>>> import numpy as np
>>> np.set_printoptions(suppress=True, linewidth=160)
>>> m1 = np.load("block10.npy")
>>> m1
array([[ 0., -3.,  0.,  0.,  0.,  0.,  0.,  0.],
       [-3.,  1., -3.,  0.,  0.,  0.,  0.,  0.],
       [ 0., -3., -2., -3.,  0.,  0.,  0.,  0.],
       [ 0.,  0., -3.,  2., -3.,  0.,  0.,  0.],
       [ 0.,  0.,  0., -3.,  1., -3.,  0.,  0.],
       [ 0.,  0.,  0.,  0., -3.,  0., -3.,  0.],
       [ 0.,  0.,  0.,  0.,  0., -3., -2., -3.],
       [ 0.,  0.,  0.,  0.,  0.,  0., -3., -1.]])
>>> rng = np.random.default_rng(1826)
>>> out = m1 + rng.integers(-2, 3, (8, 6)) @ rng.integers(-2, 3, (6, 8))
>>> out
array([[  8.,   4.,  -4.,  -8.,  -3.,   2.,   8.,  -3.],
       [  2.,   9.,  -3.,  -3.,  -2.,  -4.,   3.,   0.],
       [ -5.,  -6., -10.,  -4.,  -4.,   3.,   1.,   0.],
       [  2.,  -2.,  -3.,  11.,   9.,  -4.,   0., -11.],
       [  0.,   3., -12.,  -9.,  -5.,  -1.,   6.,  -2.],
       [ -4.,  -3.,   4.,   2.,  -9.,  10.,  -5.,  -2.],
       [ -1., -10.,   8.,   3.,  10.,  -1.,  -9.,  -3.],
       [  0.,   5.,  -7.,   1.,  -1.,  -4.,  -1.,  -6.]])
>>> np.linalg.matrix_rank(out - m1, tol=1e-8)
np.int64(6)
>>> out - m1
array([[  8.,   7.,  -4.,  -8.,  -3.,   2.,   8.,  -3.],
       [  5.,   8.,   0.,  -3.,  -2.,  -4.,   3.,   0.],
       [ -5.,  -3.,  -8.,  -1.,  -4.,   3.,   1.,   0.],
       [  2.,  -2.,   0.,   9.,  12.,  -4.,   0., -11.],
       [  0.,   3., -12.,  -6.,  -6.,   2.,   6.,  -2.],
       [ -4.,  -3.,   4.,   2.,  -6.,  10.,  -2.,  -2.],
       [ -1., -10.,   8.,   3.,  10.,   2.,  -7.,   0.],
       [  0.,   5.,  -7.,   1.,  -1.,  -4.,   2.,  -5.]])
>>> np.abs(out - m1).sum(axis=1)
array([43., 25., 25., 40., 37., 33., 41., 25.])
>>> x0 = np.array([-3, 1, -3, 3, -3, 1, 1, -2])
>>> target = out @ x0
>>> target
array([ -7.,   8.,  43.,  25.,  36.,  39., -56.,  39.])
>>> np.round(np.linalg.solve(out.T, out[4]), 2) + 0
array([0., 0., 0., 0., 1., 0., 0., 0.])
>>> np.round(np.linalg.solve(out, out[:, 3]), 2) + 0
array([0., 0., 0., 1., 0., 0., 0., 0.])
>>> out = m1 / np.sqrt((m1 ** 2).mean(axis=1, keepdims=True))
>>> np.round(np.linalg.norm(out, axis=1), 2)
array([2.83, 2.83, 2.83, 2.83, 2.83, 2.83, 2.83, 2.83])
>>> np.round(m1 - m1.mean(axis=1, keepdims=True), 2)
array([[ 0.38, -2.62,  0.38,  0.38,  0.38,  0.38,  0.38,  0.38],
       [-2.38,  1.62, -2.38,  0.62,  0.62,  0.62,  0.62,  0.62],
       [ 1.  , -2.  , -1.  , -2.  ,  1.  ,  1.  ,  1.  ,  1.  ],
       [ 0.5 ,  0.5 , -2.5 ,  2.5 , -2.5 ,  0.5 ,  0.5 ,  0.5 ],
       [ 0.62,  0.62,  0.62, -2.38,  1.62, -2.38,  0.62,  0.62],
       [ 0.75,  0.75,  0.75,  0.75, -2.25,  0.75, -2.25,  0.75],
       [ 1.  ,  1.  ,  1.  ,  1.  ,  1.  , -2.  , -1.  , -2.  ],
       [ 0.5 ,  0.5 ,  0.5 ,  0.5 ,  0.5 ,  0.5 , -2.5 , -0.5 ]])
>>> np.linalg.matrix_rank(m1 - m1.mean(axis=1, keepdims=True))
np.int64(7)
